$ python -q
>>> import numpy as np
>>> from numpy import linalg as LA
>>> np.set_printoptions(precision=3, suppress=True, linewidth=100, floatmode="fixed")
>>> data = np.load("dump.npy")
>>> data
array([[ 0.049,  1.010, -0.588,  0.109],
       [ 0.865,  0.679, -0.318, -0.827],
       [-0.208, -0.187,  2.776, -0.811]])
>>> Y = data / LA.norm(data, axis=1, keepdims=True)
>>> cov = Y @ Y.T
>>> cov
array([[ 1.000,  0.497, -0.562],
       [ 0.497,  1.000, -0.126],
       [-0.562, -0.126,  1.000]])
>>> (cov - 2 * np.eye(3)).round(6).argmax(axis=1)
array([1, 0, 1])
>>> np.argwhere(np.triu(np.abs(cov) > 0.95, 1))
array([], shape=(0, 2), dtype=int64)
>>> LA.norm(Y, axis=1)
array([1.000, 1.000, 1.000])
>>> Y = np.array([[3, 0, 4], [3, 8, 0]])
>>> cent = np.kron(Y, data)
>>> cent.shape
(6, 12)
>>> T = np.stack([data, 3 * data, data[::-1]])
>>> LA.matrix_rank(T)
array([3, 3, 3])
>>> LA.norm(T, axis=(1, 2))
array([ 3.438, 10.313,  3.438])
>>> np.einsum("bij,cij->bc", T, T)
array([[ 11.817,  35.450,  -1.845],
       [ 35.450, 106.349,  -5.536],
       [ -1.845,  -5.536,  11.817]])
>>> T.sum(axis=0)
array([[-0.012,  3.853,  0.424, -0.375],
       [ 4.325,  3.395, -1.590, -4.135],
       [-0.783,  0.262, 10.516, -3.135]])
>>> X = np.load("m.npy")
>>> X
array([[0.646, 5.669, 3.697],
       [1.097, 6.683, 3.877],
       [0.925, 6.026, 4.099],
       [1.110, 5.521, 4.191],
       [1.000, 5.783, 3.968],
       [9.946, 5.896, 7.872],
       [9.207, 6.247, 7.985],
       [8.956, 6.429, 7.371],
       [8.562, 5.994, 8.081],
       [9.067, 6.051, 7.595]])
>>> Xs = X - X.mean(axis=0)
>>> evecs = LA.svd(Xs)[2][:2]
>>> Y = Xs - Xs @ evecs.T @ evecs
>>> np.round(LA.norm(Y) / LA.norm(Xs), 3)
np.float64(0.048)
>>> LA.norm(Y, axis=1).round(6).argmax()
np.int64(8)
>>> np.diag(evecs.T @ evecs)
array([0.836, 0.901, 0.264])
>>> (Xs @ evecs.T).std(axis=0)
array([4.532, 0.329])
>>> Xs = (X - X.mean(axis=0)) / X.std(axis=0)
>>> np.argwhere(np.abs(Xs) > 2)
array([], shape=(0, 2), dtype=int64)
>>> Xs.std(axis=0)
array([1.000, 1.000, 1.000])
>>> coef = LA.lstsq(np.delete(Xs, 2, axis=1), Xs[:, 2])[0]
>>> np.abs(coef).argmax()
np.int64(0)
